% ipython --no-banner

In [1]: import numpy as np

In [2]: import numpy.linalg as la

In [3]: np.set_printoptions(precision=2, suppress=True, linewidth=100, sign=" ")

In [4]: K = np.loadtxt("test14.csv", delimiter=",")

In [5]: K
Out[5]: 
array([[ 29.29,  13.5 ,  33.18, -23.55, -35.24, -21.26,  62.58, -38.96, -11.38, -15.45,   3.69],
       [ 12.62,   2.85,  13.36, -11.84, -15.95,  -4.46,  27.49, -14.48,   1.38,  -2.99,  -2.29],
       [  1.9 ,  -0.17,   0.36,  -1.48,  -1.07,   1.82,   2.16,  -0.39,   2.23,   1.48,  -1.35],
       [ -0.64,  -0.19,   0.15,   0.2 ,  -0.07,  -0.58,  -0.17,   0.01,  -0.39,  -0.47,   0.18],
       [ -7.15,  -5.27,   1.17,   0.23,  -1.97,  -2.06,  -0.8 ,   2.12,   1.94,  -1.73,  -2.03],
       [-10.17,  -8.19,   1.13,   0.08,  -2.66,  -1.51,  -1.48,   3.84,   4.37,  -1.36,  -3.83],
       [-14.78, -12.8 ,   0.7 ,  -0.11,  -3.43,  -0.06,  -2.92,   6.88,   8.62,  -0.32,  -6.85],
       [-21.98, -20.22,  -0.55,  -0.31,  -4.19,   3.05,  -5.85,  12.24,  15.93,   1.95, -11.91],
       [-23.61, -21.92,  -0.9 ,  -0.33,  -4.3 ,   3.85,  -6.6 ,  13.52,  17.66,   2.54, -13.09],
       [-29.27, -27.85,  -2.26,  -0.38,  -4.55,   6.83,  -9.4 ,  18.14,  23.79,   4.74, -17.25],
       [-30.89, -29.55,  -2.69,  -0.38,  -4.59,   7.72, -10.25,  19.49,  25.58,   5.4 , -18.46],
       [-43.18, -42.52,  -6.34,  -0.27,  -4.5 ,  15.03, -17.24,  30.17,  39.45,  10.82, -27.71]])

In [6]: U, sigma, Vt = la.svd(K)

In [7]: vecs = Vt[:(sigma > 1e-8).sum()]

In [8]: rng = np.random.default_rng(382509)

In [9]: x0 = K[1] + -1 * K[8] + rng.integers(2) * np.eye(11)[9]

In [10]: x0
Out[10]: array([ 36.22,  24.77,  14.25, -11.51, -11.65,  -8.31,  34.09, -28.  , -16.28,  -5.53,  10.8 ])

In [11]: np.round(la.norm(x0 - vecs.T @ vecs @ x0), 2)
Out[11]: np.float64(0.0)

In [12]: U, sigma, Vt = la.svd(K)

In [13]: np.argmax(sigma[:-1] / (sigma[1:] + 1e-6)) + 1
Out[13]: np.int64(3)

In [14]: sigma.round(2) + 0
Out[14]: 
array([ 152.77,   81.72,   14.04,    0.  ,    0.  ,    0.  ,    0.  ,    0.  ,    0.  ,    0.  ,
          0.  ])

In [15]: B = U[:, :3] @ np.diag(sigma[:3]) @ Vt[:3]

In [16]: round(np.abs(K - B).max(), 2)
Out[16]: np.float64(0.0)

In [17]: la.matrix_rank(B)
Out[17]: np.int64(3)

In [18]: B
Out[18]: 
array([[ 29.29,  13.5 ,  33.18, -23.55, -35.24, -21.26,  62.58, -38.96, -11.38, -15.45,   3.69],
       [ 12.62,   2.85,  13.36, -11.84, -15.95,  -4.46,  27.49, -14.48,   1.38,  -2.99,  -2.29],
       [  1.9 ,  -0.17,   0.36,  -1.48,  -1.07,   1.82,   2.16,  -0.39,   2.23,   1.48,  -1.35],
       [ -0.64,  -0.19,   0.15,   0.2 ,  -0.07,  -0.58,  -0.17,   0.01,  -0.39,  -0.47,   0.18],
       [ -7.15,  -5.27,   1.17,   0.23,  -1.97,  -2.06,  -0.8 ,   2.12,   1.94,  -1.73,  -2.03],
       [-10.17,  -8.19,   1.13,   0.08,  -2.66,  -1.51,  -1.48,   3.84,   4.37,  -1.36,  -3.83],
       [-14.78, -12.8 ,   0.7 ,  -0.11,  -3.43,  -0.06,  -2.92,   6.88,   8.62,  -0.32,  -6.85],
       [-21.98, -20.22,  -0.55,  -0.31,  -4.19,   3.05,  -5.85,  12.24,  15.93,   1.95, -11.91],
       [-23.61, -21.92,  -0.9 ,  -0.33,  -4.3 ,   3.85,  -6.6 ,  13.52,  17.66,   2.54, -13.09],
       [-29.27, -27.85,  -2.26,  -0.38,  -4.55,   6.83,  -9.4 ,  18.14,  23.79,   4.74, -17.25],
       [-30.89, -29.55,  -2.69,  -0.38,  -4.59,   7.72, -10.25,  19.49,  25.58,   5.4 , -18.46],
       [-43.18, -42.52,  -6.34,  -0.27,  -4.5 ,  15.03, -17.24,  30.17,  39.45,  10.82, -27.71]])

In [19]: la.matrix_rank(K, rtol=0.05)
Out[19]: np.int64(3)
